% ipython --no-banner

In [1]: import numpy as np

In [2]: np.set_printoptions(precision=2, suppress=True, linewidth=100, floatmode="fixed")

In [3]: data = np.load("sample0.npy")

In [4]: data
Out[4]: 
array([[-4.00, -2.00,  0.00],
       [ 8.00,  8.00,  0.00],
       [ 0.00,  0.00,  3.00]])

In [5]: # 2 blocks once reordered

In [6]: np.round(np.abs(np.linalg.eigvals(data)).max(), 2)
Out[6]: np.float64(6.47)

In [7]: np.trace(data)
Out[7]: np.float64(7.0)

In [8]: (data + data.T) / 2
Out[8]: 
array([[-4.00,  3.00,  0.00],
       [ 3.00,  8.00,  0.00],
       [ 0.00,  0.00,  3.00]])

In [9]: np.linalg.matrix_power(data, 4)
Out[9]: 
array([[-256.00, -384.00,    0.00],
       [1536.00, 2048.00,    0.00],
       [   0.00,    0.00,   81.00]])

In [10]: round(float(np.linalg.det(data)), 2)
Out[10]: -48.0

In [11]: np.allclose(data @ data.T, data.T @ data)
Out[11]: False

In [12]: np.einsum("ij,ji->", data, data)
Out[12]: np.float64(57.0)

In [13]: np.linalg.eigvals(data)
Out[13]: array([-2.47,  6.47,  3.00])

In [14]: np.round(np.linalg.det(data[::-1]), 2)
Out[14]: np.float64(48.0)

In [15]: round(float(np.linalg.det(data.T)), 2)
Out[15]: -48.0

In [16]: np.kron(np.eye(2, dtype=int), data)
Out[16]: 
array([[-4.00, -2.00,  0.00, -0.00, -0.00,  0.00],
       [ 8.00,  8.00,  0.00,  0.00,  0.00,  0.00],
       [ 0.00,  0.00,  3.00,  0.00,  0.00,  0.00],
       [-0.00, -0.00,  0.00, -4.00, -2.00,  0.00],
       [ 0.00,  0.00,  0.00,  8.00,  8.00,  0.00],
       [ 0.00,  0.00,  0.00,  0.00,  0.00,  3.00]])

In [17]: evals, evecs = np.linalg.eig(data)

In [18]: np.sort(np.linalg.eigvals(np.linalg.inv(data)))
Out[18]: array([-0.40,  0.15,  0.33])

In [19]: np.sort(np.linalg.eigvals(data.T))
Out[19]: array([-2.47,  3.00,  6.47])

In [20]: np.round(np.prod(evals), 2)
Out[20]: np.float64(-48.0)

In [21]: np.sort(np.linalg.eigvals(data @ data))
Out[21]: array([ 6.11,  9.00, 41.89])

In [22]: r0, g = data[1], data[2]

In [23]: r0 @ g
Out[23]: np.float64(0.0)

In [24]: r0 @ r0
Out[24]: np.float64(128.0)

In [25]: p = (r0 @ g) / (r0 @ r0) * r0

In [26]: (g - p) @ r0
Out[26]: np.float64(0.0)

In [27]: round(float(np.linalg.norm(r0 + g) ** 2 + np.linalg.norm(r0 - g) ** 2), 2)
Out[27]: 274.0

In [28]: F = 0.7 ** np.abs(np.subtract.outer(np.arange(2), np.arange(2)))

In [29]: F
Out[29]: 
array([[1.00, 0.70],
       [0.70, 1.00]])

In [30]: # symmetric

In [31]: cov = F.T @ F

In [32]: np.linalg.matrix_rank(cov)
Out[32]: np.int64(2)

In [33]: np.trace(cov), (F ** 2).sum()
Out[33]: (np.float64(2.98), np.float64(2.98))

In [34]: t = np.radians(180)

In [35]: r_ = np.eye(2)

In [36]: r_[0, 0] = r_[1, 1] = np.cos(t)

In [37]: r_[0, 1], r_[1, 0] = -np.sin(t), np.sin(t)

In [38]: r_.round(2) + 0
Out[38]: 
array([[-1.00,  0.00],
       [ 0.00, -1.00]])

In [39]: M2 = F @ r_.T

In [40]: np.abs(M2 - F).max(axis=0)
Out[40]: array([2.00, 2.00])

In [41]: np.linalg.svd(F, compute_uv=False), np.linalg.svd(M2, compute_uv=False)
Out[41]: (array([1.70, 0.30]), array([1.70, 0.30]))

In [42]: M2
Out[42]: 
array([[-1.00, -0.70],
       [-0.70, -1.00]])

In [43]: M2 = np.array([[3, 2], [1, -3], [-2, 3], [-1, 0]])

In [44]: basis = np.array([[9, 8, 7, 3], [1, 7, 2, 3]])

In [45]: mat = M2 @ basis

In [46]: mat
Out[46]: 
array([[ 29,  38,  25,  15],
       [  6, -13,   1,  -6],
       [-15,   5,  -8,   3],
       [ -9,  -8,  -7,  -3]])

In [47]: left, s, Vt = np.linalg.svd(mat)

In [48]: evecs = Vt[:(s > 1e-8).sum()]

In [49]: rng = np.random.default_rng(762)

In [50]: vec = mat[0] + 4 * mat[2] + rng.integers(2) * np.eye(4)[1]

In [51]: vec
Out[51]: array([-31.00,  58.00,  -7.00,  27.00])

In [52]: np.linalg.matrix_rank(np.vstack([mat, vec]))
Out[52]: np.int64(2)

In [53]: np.allclose(evecs.T @ evecs @ vec, vec)
Out[53]: True

In [54]: np.diag(evecs.T @ evecs)
Out[54]: array([0.74, 0.82, 0.28, 0.16])

In [55]: np.round(np.linalg.norm(vec - evecs.T @ evecs @ vec), 2)
Out[55]: np.float64(0.0)
